>>> import numpy as np
>>> np.set_printoptions(precision=2, suppress=True, linewidth=160)
>>> rnd = lambda a: np.round(a, 2) + 0
>>> mat = np.load("x.npy")
>>> mat
array([[ 1, -1,  1],
       [ 1,  0,  0],
       [ 1,  1,  1],
       [ 1,  2,  4]])
>>> out = np.c_[mat[:, :2] @ np.array([[6, 7], [9, 5]]), np.array([0, -3, 0, -1])]
>>> out
array([[-3,  2,  0],
       [ 6,  7, -3],
       [15, 12,  0],
       [24, 17, -1]])
>>> rnd(np.linalg.norm(out - mat @ np.linalg.lstsq(mat, out)[0], axis=0))
array([0.  , 0.  , 2.24])
>>> rnd(np.linalg.norm(np.linalg.qr(mat)[0].T @ out, axis=0) ** 2 / ((out ** 2).sum(axis=0) + 1e-12))
array([1. , 1. , 0.5])
>>> np.linalg.matrix_rank(out)
np.int64(3)
>>> r0 = np.array([2, 1])
>>> np.convolve(mat[2], r0)
array([2, 3, 3, 1])
>>> np.cross(mat[2, :3], mat[3, :3])
array([ 2, -3,  1])
>>> np.array([np.convolve(row, r0, "same") for row in mat])
array([[ 2, -1,  1],
       [ 2,  1,  0],
       [ 2,  3,  3],
       [ 2,  5, 10]])
>>> np.polyval(r0, mat[2])
array([3, 3, 3])
>>> rng = np.random.default_rng(65)
>>> out = mat + rng.integers(-2, 3, (4, 1)) @ rng.integers(-2, 3, (1, 3))
>>> out
array([[ 3,  1, -3],
       [ 3,  2, -4],
       [ 1,  1,  1],
       [ 1,  2,  4]])
>>> np.abs(out - mat).sum(axis=1)
array([8, 8, 0, 0])
>>> out - mat
array([[ 2,  2, -4],
       [ 2,  2, -4],
       [ 0,  0,  0],
       [ 0,  0,  0]])
>>> np.linalg.matrix_rank(out - mat, tol=1e-8)
np.int64(1)
